$ python -q
>>> import numpy as np
>>> np.set_printoptions(precision=3, suppress=True, linewidth=120, floatmode="fixed")
>>> rng = np.random.default_rng(8)
>>> A = np.eye(3, dtype=int)[rng.permutation(3)]
>>> A
array([[0, 1, 0],
       [0, 0, 1],
       [1, 0, 0]])
>>> # keeps lengths
>>> np.linalg.pinv(A)
array([[0.000, 0.000, 1.000],
       [1.000, 0.000, 0.000],
       [0.000, 1.000, 0.000]])
>>> A.T @ A
array([[1, 0, 0],
       [0, 1, 0],
       [0, 0, 1]])
>>> A[:, 1] @ A[:, 0]
np.int64(0)
>>> O = A.astype(float).copy()
>>> for j in range(3):
...     O[:, j] -= O[:, :j] @ (O[:, :j].T @ O[:, j])
...     O[:, j] /= np.linalg.norm(O[:, j])
... 
>>> O.T @ A
array([[1.000, 0.000, 0.000],
       [0.000, 1.000, 0.000],
       [0.000, 0.000, 1.000]])
>>> O.T @ O
array([[1.000, 0.000, 0.000],
       [0.000, 1.000, 0.000],
       [0.000, 0.000, 1.000]])
>>> O
array([[0.000, 1.000, 0.000],
       [0.000, 0.000, 1.000],
       [1.000, 0.000, 0.000]])
>>> E = np.load("dump.npy")
>>> E
array([[0, 0, 0, 0, 0],
       [0, 0, 0, 1, 0],
       [0, 0, 0, 0, 1],
       [0, 1, 0, 0, 0],
       [0, 0, 1, 0, 0]])
>>> # 3 groups of indices that never mix
>>> other = E + rng.integers(-2, 3, (5, 4)) @ rng.integers(-2, 3, (4, 5))
>>> other
array([[-3,  8,  5,  8, -1],
       [ 0, -2,  2, -3,  3],
       [-2,  0,  2,  2,  3],
       [ 2,  4, -2,  4, -3],
       [-5, -1,  0,  2, -2]])
>>> np.linalg.matrix_rank(other - E, tol=1e-8)
np.int64(4)
>>> np.abs(other - E).sum(axis=1)
array([25, 11,  8, 14, 11])
>>> np.round(np.linalg.svd(other - E, compute_uv=False), 3) + 0
array([14.118,  7.212,  5.872,  1.786,  0.000])
>>> other - E
array([[-3,  8,  5,  8, -1],
       [ 0, -2,  2, -4,  3],
       [-2,  0,  2,  2,  2],
       [ 2,  3, -2,  4, -3],
       [-5, -1, -1,  2, -2]])
>>> np.kron(np.eye(2, dtype=int), E)
array([[0, 0, 0, 0, 0, 0, 0, 0, 0, 0],
       [0, 0, 0, 1, 0, 0, 0, 0, 0, 0],
       [0, 0, 0, 0, 1, 0, 0, 0, 0, 0],
       [0, 1, 0, 0, 0, 0, 0, 0, 0, 0],
       [0, 0, 1, 0, 0, 0, 0, 0, 0, 0],
       [0, 0, 0, 0, 0, 0, 0, 0, 0, 0],
       [0, 0, 0, 0, 0, 0, 0, 0, 1, 0],
       [0, 0, 0, 0, 0, 0, 0, 0, 0, 1],
       [0, 0, 0, 0, 0, 0, 1, 0, 0, 0],
       [0, 0, 0, 0, 0, 0, 0, 1, 0, 0]])
>>> np.poly(E)
array([ 1.000,  0.000, -2.000,  0.000,  1.000,  0.000])
>>> np.round(np.linalg.det(E[::-1]), 3)
np.float64(0.0)
>>> np.round(np.linalg.det(2 * E), 3), round(float(np.linalg.det(E)), 3)
(np.float64(0.0), 0.0)
>>> np.einsum("ii->", E)
np.int64(0)
>>> np.linalg.eigvals(E)
array([ 1.000, -1.000,  1.000, -1.000,  0.000])
>>> try:
...     np.linalg.cholesky(E)
... except np.linalg.LinAlgError as e:
...     print("failed:", e)
... 
failed: Matrix is not positive definite
>>> np.round(np.linalg.eigvalsh(E).min(), 3)
np.float64(-1.0)
>>> np.all(np.linalg.eigvalsh(E) > 0)
np.False_
>>> E @ E
array([[0, 0, 0, 0, 0],
       [0, 1, 0, 0, 0],
       [0, 0, 1, 0, 0],
       [0, 0, 0, 1, 0],
       [0, 0, 0, 0, 1]])
>>> (E != 0).astype(int)
array([[0, 0, 0, 0, 0],
       [0, 0, 0, 1, 0],
       [0, 0, 0, 0, 1],
       [0, 1, 0, 0, 0],
       [0, 0, 1, 0, 0]])
>>> (np.linalg.matrix_power((E != 0) + (E.T != 0) + np.eye(5), 5) > 0).astype(int)
array([[1, 0, 0, 0, 0],
       [0, 1, 0, 1, 0],
       [0, 0, 1, 0, 1],
       [0, 1, 0, 1, 0],
       [0, 0, 1, 0, 1]])
>>> np.sort(np.linalg.eigvals(E).real)
array([-1.000, -1.000,  0.000,  1.000,  1.000])
>>> other = np.array([[-2, -1, 2], [0, 1, 3], [0, -3, -3], [2, -2, 3], [1, 2, -3]])
>>> np.linalg.matrix_rank(np.vstack([E, other.T]))
np.int64(5)
>>> np.vstack([E, other.T]).shape
(8, 5)
>>> other = np.array([[1, 2, 9], [9, 0, 0], [0, 5, 6]])
>>> Z = np.array([[0, 4], [6, -6]])
>>> F = np.block([[other, np.array([[0, 5], [4, 2], [4, 0]])], [np.zeros((2, 3)), Z]])
>>> F
array([[ 1.000,  2.000,  9.000,  0.000,  5.000],
       [ 9.000,  0.000,  0.000,  4.000,  2.000],
       [ 0.000,  5.000,  6.000,  4.000,  0.000],
       [ 0.000,  0.000,  0.000,  0.000,  4.000],
       [ 0.000,  0.000,  0.000,  6.000, -6.000]])
>>> x0 = np.array([5, 4, 5, 2, 3])
>>> h1 = np.maximum(F @ x0, 0)
>>> np.maximum(F @ x0, 0) - np.maximum(-F @ x0, 0)
array([73.000, 59.000, 58.000, 12.000, -6.000])
>>> np.maximum(F @ (3 * x0), 0)
array([219.000, 177.000, 174.000,  36.000,   0.000])
>>> np.tanh(F @ x0)
array([ 1.000,  1.000,  1.000,  1.000, -1.000])
>>> np.diff(F, axis=0)
array([[  8.000,  -2.000,  -9.000,   4.000,  -3.000],
       [ -9.000,   5.000,   6.000,   0.000,  -2.000],
       [  0.000,  -5.000,  -6.000,  -4.000,   4.000],
       [  0.000,   0.000,   0.000,   6.000, -10.000]])
>>> F[:, 5]
Traceback (most recent call last):
  File "<python-input-49>", line 1, in <module>
    F[:, 5]
    ~^^^^^^
IndexError: index 5 is out of bounds for axis 1 with size 5
>>> np.abs(F).max()
np.float64(9.0)
>>> F - F[0]
array([[  0.000,   0.000,   0.000,   0.000,   0.000],
       [  8.000,  -2.000,  -9.000,   4.000,  -3.000],
       [ -1.000,   3.000,  -3.000,   4.000,  -5.000],
       [ -1.000,  -2.000,  -9.000,   0.000,  -1.000],
       [ -1.000,  -2.000,  -9.000,   6.000, -11.000]])
>>> np.linalg.matrix_rank(F)
np.int64(5)
>>> np.linalg.svd(F, compute_uv=False)
array([13.112, 10.446,  9.181,  2.693,  2.105])
>>> round(float(np.linalg.norm(F)), 3)
19.416
>>> F.sum(axis=0)
array([10.000,  7.000, 15.000, 14.000,  5.000])
>>> np.unravel_index(np.abs(F).argmax(), F.shape)
(np.int64(0), np.int64(2))
>>> X = np.load("block8.npy")
>>> X
array([[3, 2, 1, 1, 1],
       [2, 3, 2, 1, 1],
       [1, 2, 3, 2, 1],
       [1, 1, 2, 3, 2],
       [1, 1, 1, 2, 3]])
>>> x0 = np.ones(5)
>>> for _ in range(6):
...     x0 = X @ x0
...     x0 /= np.linalg.norm(x0)
...     print(round(x0 @ X @ x0, 3))
... 
8.633
8.635
8.635
8.635
8.635
8.635
>>> x0
array([0.407, 0.469, 0.478, 0.469, 0.407])
>>> labels = rng.permutation(5)
>>> labels
array([1, 0, 3, 4, 2])
>>> other = X[labels][:, labels]
>>> np.diag(other)
array([3, 3, 3, 3, 3])
>>> np.allclose(other, X)
False
>>> def softmax(z):
...     e = np.exp(z - z.max(axis=-1, keepdims=True))
...     return e / e.sum(axis=-1, keepdims=True)
... 
>>> softmax(X[3] + -1)
array([0.067, 0.067, 0.183, 0.498, 0.183])
>>> softmax(X[3])
array([0.067, 0.067, 0.183, 0.498, 0.183])
>>> np.round(softmax(10 * X[3]), 3) + 0
array([0.000, 0.000, 0.000, 1.000, 0.000])
>>> S = X @ X.T / np.sqrt(5)
>>> softmax(S).round(6).argmax(axis=1)
array([0, 1, 2, 3, 3])
>>> K = np.load("run15.npy")
>>> K
array([[ 0,  0,  6],
       [ 0,  0,  6],
       [ 0,  0, 10]])
>>> K.T @ K
array([[  0,   0,   0],
       [  0,   0,   0],
       [  0,   0, 172]])
>>> np.linalg.norm(K, axis=0)
array([ 0.000,  0.000, 13.115])
>>> K[:, 0] @ K[:, 1]
np.int64(0)
>>> data = 3 * np.eye(3) + np.ones((3, 3))
>>> data
array([[4.000, 1.000, 1.000],
       [1.000, 4.000, 1.000],
       [1.000, 1.000, 4.000]])
>>> # equal to its transpose
>>> w, evecs = np.linalg.eig(data)
>>> w
array([3.000, 6.000, 3.000])
>>> round(float(np.prod(w)), 3)
54.0
>>> np.sort(np.linalg.eigvals(data.T))
array([3.000, 3.000, 6.000])
>>> np.sort(np.linalg.eigvals(np.linalg.inv(data)))
array([0.167, 0.333, 0.333])
>>> np.round(data @ evecs[:, 0] - w[0] * evecs[:, 0], 3) + 0
array([0.000, 0.000, 0.000])
